>>> import numpy as np
>>> import numpy.linalg as la
>>> np.set_printoptions(suppress=True, linewidth=160)
>>> M = np.array([[0, 1, 0], [1, 0, 0], [0, 0, 0]])
>>> # symmetric, so the eigenvalues are real
>>> w1 = np.array([[0, 4, -4, -3, -5], [-2, -2, 2, 3, 1], [0, 5, -1, 5, -5]])
>>> b = np.array([-2, 3, -2, 0, -1])
>>> act = np.maximum(M @ w1 + b, 0)
>>> np.round((act > 0).mean(axis=0), 2)
array([0.  , 1.  , 0.  , 0.33, 0.  ])
>>> la.matrix_rank(act)
np.int64(2)
>>> Z = np.array([[2, -2, 1], [0, 1, 0], [-2, 2, 0], [1, -1, -2], [-1, 0, -1]])
>>> act @ Z
array([[ 3, -2, -6],
       [ 0,  7,  0],
       [ 0,  3,  0]])
>>> J = np.array([[4.0, 1.0, 0.0, 0.0],
...     [0.0, 4.0, 1.0, 0.0],
...     [0.0, 0.0, 4.0, 1.0],
...     [0.0, 0.0, 0.0, 4.0]])
>>> round(la.det(2 * J), 2), round(float(la.det(J)), 2)
(np.float64(4096.0), 256.0)
>>> np.poly(J)
array([   1.,  -16.,   96., -256.,  256.])
>>> np.round(la.eigvals(J).sum().real, 2)
np.float64(16.0)
>>> Uu, s, vt = la.svd(J, full_matrices=False)
>>> np.round(Uu.T @ J @ vt.T, 2) + 0
array([[4.83, 0.  , 0.  , 0.  ],
       [0.  , 4.37, 0.  , 0.  ],
       [0.  , 0.  , 3.76, 0.  ],
       [0.  , 0.  , 0.  , 3.22]])
>>> np.round(Uu.T @ Uu, 2) + 0
array([[1., 0., 0., 0.],
       [0., 1., 0., 0.],
       [0., 0., 1., 0.],
       [0., 0., 0., 1.]])
>>> np.allclose(Uu * s @ vt, J)
True
>>> t = np.radians(30)
>>> R = np.eye(4)
>>> R[1, 1] = R[0, 0] = np.cos(t)
>>> R[1, 0], R[0, 1] = -np.sin(t), np.sin(t)
>>> R.round(2)
array([[ 0.87,  0.5 ,  0.  ,  0.  ],
       [-0.5 ,  0.87,  0.  ,  0.  ],
       [ 0.  ,  0.  ,  1.  ,  0.  ],
       [ 0.  ,  0.  ,  0.  ,  1.  ]])
>>> Y = J @ R.T
>>> np.allclose(J @ J.T, Y @ Y.T)
True
>>> np.round(la.det(R), 2), round(float(np.trace(R)), 2)
(np.float64(1.0), 3.73)
>>> x0 = np.array([0, 3, 0, 2])
>>> h1 = np.maximum(J @ x0, 0)
>>> J * (h1 > 1e-9)[:, None]
array([[4., 1., 0., 0.],
       [0., 4., 1., 0.],
       [0., 0., 4., 1.],
       [0., 0., 0., 4.]])
>>> np.maximum(J @ x0, 0) - np.maximum(-J @ x0, 0)
array([ 3., 12.,  2.,  8.])
>>> h1
array([ 3., 12.,  2.,  8.])
>>> J.T @ h1
array([12., 51., 20., 34.])
>>> np.maximum(J @ (3 * x0), 0)
array([ 9., 36.,  6., 24.])
>>> w1 = np.array([[1, 1, 0], [1, 2, 1], [2, -1, 2], [2, 0, 2]])
>>> b = np.array([-2, 0, -3])
>>> act = np.maximum(J @ w1 + b, 0)
>>> (act > 0).astype(int)
array([[1, 1, 0],
       [1, 1, 1],
       [1, 0, 1],
       [1, 0, 1]])
>>> la.matrix_rank(act)
np.int64(3)
>>> Z = np.array([[3, 0, -4], [-3, -1, 2], [-3, 4, -5]])
>>> (act @ Z).round(6).argmax(axis=1)
array([2, 1, 1, 1])
>>> act @ Z
array([[ -9.,  -6.,   0.],
       [-18.,   5., -17.],
       [  3.,  28., -67.],
       [  3.,  20., -49.]])
>>> w1 @ Z
array([[  0,  -1,  -2],
       [ -6,   2,  -5],
       [  3,   9, -20],
       [  0,   8, -18]])
>>> E = np.loadtxt("data.csv", delimiter=",")
>>> E
array([[ 1., -1.,  1.],
       [ 1.,  1., -1.],
       [-1.,  1.,  1.]])
>>> def softmax(z):
...     e = np.exp(z - z.max(axis=-1, keepdims=True))
...     return e / e.sum(axis=-1, keepdims=True)
... 
>>> np.round(softmax(E[2]), 2)
array([0.06, 0.47, 0.47])
>>> S = E @ E.T / np.sqrt(3)
>>> softmax(S).round(6).argmax(axis=1)
array([0, 1, 2])
>>> np.round(softmax(S), 2)
array([[0.83, 0.08, 0.08],
       [0.08, 0.83, 0.08],
       [0.08, 0.08, 0.83]])
>>> Y = np.array([[2, 1, 1], [0, 1, 3]])
>>> Z = np.kron(Y, E)
>>> Z
array([[ 2., -2.,  2.,  1., -1.,  1.,  1., -1.,  1.],
       [ 2.,  2., -2.,  1.,  1., -1.,  1.,  1., -1.],
       [-2.,  2.,  2., -1.,  1.,  1., -1.,  1.,  1.],
       [ 0., -0.,  0.,  1., -1.,  1.,  3., -3.,  3.],
       [ 0.,  0., -0.,  1.,  1., -1.,  3.,  3., -3.],
       [-0.,  0.,  0., -1.,  1.,  1., -3.,  3.,  3.]])
>>> round(la.norm(Z, 2), 2), np.round(la.norm(Y, 2) * la.norm(E, 2), 2)
(np.float64(7.06), np.float64(7.06))
>>> q, R = la.qr(E)
>>> np.round(q.T @ q, 2) + 0
array([[1., 0., 0.],
       [0., 1., 0.],
       [0., 0., 1.]])
>>> round(np.trace(q @ q.T), 2)
np.float64(3.0)
